$ ipython --no-banner

In [1]: import numpy as np

In [2]: import numpy.linalg as la

In [3]: np.set_printoptions(precision=1, suppress=True, linewidth=200, legacy="1.25")

In [4]: K = np.load("block9.npy")

In [5]: K
Out[5]: 
array([[ 0,  0,  0],
       [ 0,  0,  0],
       [ 0,  0,  0],
       [ 0,  0,  0],
       [-1,  0,  0],
       [ 0,  0,  0]])

In [6]: # row 4 is much longer than the rest

In [7]: left, sv, VT = la.svd(K)

In [8]: vecs = VT[:(sv > 1e-8).sum()]

In [9]: rng = np.random.default_rng(973)

In [10]: x = K[1] + 5 * K[0] + rng.integers(2) * np.eye(3)[1]

In [11]: x
Out[11]: array([0., 0., 0.])

In [12]: vecs.T @ vecs
Out[12]: 
array([[1., 0., 0.],
       [0., 0., 0.],
       [0., 0., 0.]])

In [13]: la.cond(K) > 100
Out[13]: True

In [14]: [round(float(x), 1) for x in la.svd(K, compute_uv=False)[:3]]
Out[14]: [1.0, 0.0, 0.0]

In [15]: la.matrix_rank(K, rtol=0.1)
Out[15]: 1

In [16]: round(float(la.norm(K, 2) / la.norm(K)), 1)
Out[16]: 1.0

In [17]: np.abs(np.diag(la.qr(K)[1])) > 1e-9
Out[17]: array([ True, False, False])

In [18]: K @ la.pinv(K) @ K
Out[18]: 
array([[ 0.,  0.,  0.],
       [ 0.,  0.,  0.],
       [ 0.,  0.,  0.],
       [ 0.,  0.,  0.],
       [-1.,  0.,  0.],
       [ 0.,  0.,  0.]])

In [19]: la.lstsq(K[:-1].T, K[-1])[2]
Out[19]: 1

In [20]: round(np.trace(la.pinv(K) @ K), 1)
Out[20]: 1.0

In [21]: left, sv, VT = la.svd(K)

In [22]: np.argmax(sv[:-1] / (sv[1:] + 1e-6)) + 1
Out[22]: 1

In [23]: sv
Out[23]: array([1., 0., 0.])

In [24]: Y = left[:, :1] @ np.diag(sv[:1]) @ VT[:1]

In [25]: np.abs(K - Y).max()
Out[25]: 0.0

In [26]: la.matrix_rank(K, rtol=0.05)
Out[26]: 1

In [27]: round(float(la.norm(K - Y) / la.norm(K)), 1)
Out[27]: 0.0

In [28]: Y
Out[28]: 
array([[ 0.,  0.,  0.],
       [ 0.,  0.,  0.],
       [ 0.,  0.,  0.],
       [ 0.,  0.,  0.],
       [-1.,  0.,  0.],
       [ 0.,  0.,  0.]])

In [29]: E = np.load("layer9.npy")

In [30]: E
Out[30]: 
array([[ 0.6,  9.6, 20.9],
       [ 1.3, 11.2, 19.3],
       [-0.4,  9.8, 20.4],
       [ 2.1,  9.3, 18.4],
       [ 0.5,  9.3, 21. ],
       [ 0.3,  8.1, 21.3],
       [-0.8, 10. , 20.8],
       [-0.5,  9.9, 20.7],
       [ 1.4, 10.8, 20.2],
       [-0.3, 11.4, 20.1],
       [ 0.3, 10.3, 20.4],
       [-0.4, 11.5, 19.3],
       [ 0. ,  8.9, 21.4],
       [ 0.1, 10.5, 21.5],
       [-0.6, 12.2, 19.9],
       [ 1. , 10.1, 19.8],
       [ 0.6,  9.5, 21.4],
       [ 0.3, 11.6, 21.5],
       [ 0.7,  9. , 19.2],
       [ 0.9,  8.9, 20.4],
       [-0.2,  9.7, 20. ],
       [-2.1, 10.8, 20.2],
       [ 1.5, 10. , 19.2],
       [-1. , 10.7, 19.8]])

In [31]: idx = E[:, 0] > np.median(E[:, 0])

In [32]: u = E[idx].mean(axis=0) - E[~idx].mean(axis=0)

In [33]: np.argsort(-np.abs(u).round(6), kind="stable")
Out[33]: array([0, 1, 2])

In [34]: round((((E - E.mean(axis=0)) @ u > 0) == idx).mean(), 1)
Out[34]: 1.0

In [35]: la.cond(E) > 100
Out[35]: False

In [36]: idx = rng.permutation(3)

In [37]: Y = E[:, idx] * rng.choice([-1, 1], 3)

In [38]: Y
Out[38]: 
array([[-20.9,  -9.6,   0.6],
       [-19.3, -11.2,   1.3],
       [-20.4,  -9.8,  -0.4],
       [-18.4,  -9.3,   2.1],
       [-21. ,  -9.3,   0.5],
       [-21.3,  -8.1,   0.3],
       [-20.8, -10. ,  -0.8],
       [-20.7,  -9.9,  -0.5],
       [-20.2, -10.8,   1.4],
       [-20.1, -11.4,  -0.3],
       [-20.4, -10.3,   0.3],
       [-19.3, -11.5,  -0.4],
       [-21.4,  -8.9,   0. ],
       [-21.5, -10.5,   0.1],
       [-19.9, -12.2,  -0.6],
       [-19.8, -10.1,   1. ],
       [-21.4,  -9.5,   0.6],
       [-21.5, -11.6,   0.3],
       [-19.2,  -9. ,   0.7],
       [-20.4,  -8.9,   0.9],
       [-20. ,  -9.7,  -0.2],
       [-20.2, -10.8,  -2.1],
       [-19.2, -10. ,   1.5],
       [-19.8, -10.7,  -1. ]])

In [39]: left, _, VT = la.svd(E.T @ Y)

In [40]: np.round(left @ VT, 1) + 0
Out[40]: 
array([[ 0.,  0.,  1.],
       [ 0., -1.,  0.],
       [-1.,  0.,  0.]])

In [41]: Ac = E - E.mean(axis=0)

In [42]: left, sv, VT = la.svd(Ac, full_matrices=False)

In [43]: np.round(VT[0] * np.sign(VT[0, np.abs(VT[0]).argmax()]), 1) + 0
Out[43]: array([-0.6,  0.8,  0. ])

In [44]: (np.sign(left[:, 0]) == np.sign(left[0, 0])).astype(int)
Out[44]: array([1, 0, 0, 1, 1, 1, 0, 0, 1, 0, 0, 0, 1, 0, 0, 1, 1, 0, 1, 1, 1, 0, 1, 0])

In [45]: np.round(Ac.mean(axis=0), 1) + 0
Out[45]: array([0., 0., 0.])

In [46]: np.abs(VT[0]).argmax()
Out[46]: 1

In [47]: sv
Out[47]: array([5.3, 4.7, 3. ])

In [48]: np.abs(left[:, 0]).argmax()
Out[48]: 14

In [49]: round(float((sv ** 2).sum() ** 2 / (sv ** 4).sum()), 1)
Out[49]: 2.6

In [50]: np.abs(VT[-1])
Out[50]: array([0.6, 0.5, 0.7])

In [51]: Y = np.array([[0, 1], [0, 1], [0, -1]])

In [52]: la.matrix_rank(np.vstack([E, Y.T]))
Out[52]: 3

In [53]: np.einsum("ik,kj->ji", E, Y)
Out[53]: 
array([[  0. ,   0. ,   0. ,   0. ,   0. ,   0. ,   0. ,   0. ,   0. ,   0. ,   0. ,   0. ,   0. ,   0. ,   0. ,   0. ,   0. ,   0. ,   0. ,   0. ,   0. ,   0. ,   0. ,   0. ],
       [-10.7,  -6.8, -11. ,  -7. , -11.2, -12.9, -11.6, -11.3,  -8. ,  -9. ,  -9.8,  -8.2, -12.5, -10.9,  -8.3,  -8.7, -11.3,  -9.6,  -9.5, -10.6, -10.5, -11.5,  -7.7, -10.1]])

In [54]: np.einsum("ik,kj->ij", E, Y)
Out[54]: 
array([[  0. , -10.7],
       [  0. ,  -6.8],
       [  0. , -11. ],
       [  0. ,  -7. ],
       [  0. , -11.2],
       [  0. , -12.9],
       [  0. , -11.6],
       [  0. , -11.3],
       [  0. ,  -8. ],
       [  0. ,  -9. ],
       [  0. ,  -9.8],
       [  0. ,  -8.2],
       [  0. , -12.5],
       [  0. , -10.9],
       [  0. ,  -8.3],
       [  0. ,  -8.7],
       [  0. , -11.3],
       [  0. ,  -9.6],
       [  0. ,  -9.5],
       [  0. , -10.6],
       [  0. , -10.5],
       [  0. , -11.5],
       [  0. ,  -7.7],
       [  0. , -10.1]])

In [55]: la.matrix_rank(E @ Y)
Out[55]: 1

In [56]: np.einsum("ij->j", E)
Out[56]: array([  5.3, 243.1, 487.1])

In [57]: mat = np.load("case13.npy")

In [58]: mat
Out[58]: 
array([[0, 1, 0],
       [1, 0, 0],
       [0, 0, 0]])

In [59]: left, sv, VT = la.svd(E)

In [60]: np.argmax(sv[:-1] / (sv[1:] + 1e-6)) + 1
Out[60]: 1

In [61]: Y = left[:, :1] @ np.diag(sv[:1]) @ VT[:1]

In [62]: round(float(la.norm(E - Y, 2)), 1), round(float(sv[1]), 1)
Out[62]: (5.2, 5.2)

In [63]: Y
Out[63]: 
array([[ 0.2, 10.3, 20.6],
       [ 0.2,  9.9, 19.9],
       [ 0.2, 10.1, 20.2],
       [ 0.2,  9.2, 18.5],
       [ 0.2, 10.2, 20.5],
       [ 0.2, 10.1, 20.3],
       [ 0.2, 10.3, 20.6],
       [ 0.2, 10.2, 20.5],
       [ 0.2, 10.2, 20.5],
       [ 0.2, 10.3, 20.6],
       [ 0.2, 10.2, 20.4],
       [ 0.2, 10. , 20. ],
       [ 0.2, 10.3, 20.7],
       [ 0.2, 10.7, 21.4],
       [ 0.2, 10.4, 20.8],
       [ 0.2,  9.9, 19.9],
       [ 0.2, 10.4, 20.9],
       [ 0.2, 10.9, 21.8],
       [ 0.2,  9.5, 19. ],
       [ 0.2,  9.9, 19.9],
       [ 0.2,  9.9, 19.9],
       [ 0.2, 10.2, 20.5],
       [ 0.2,  9.7, 19.4],
       [ 0.2, 10. , 20.1]])
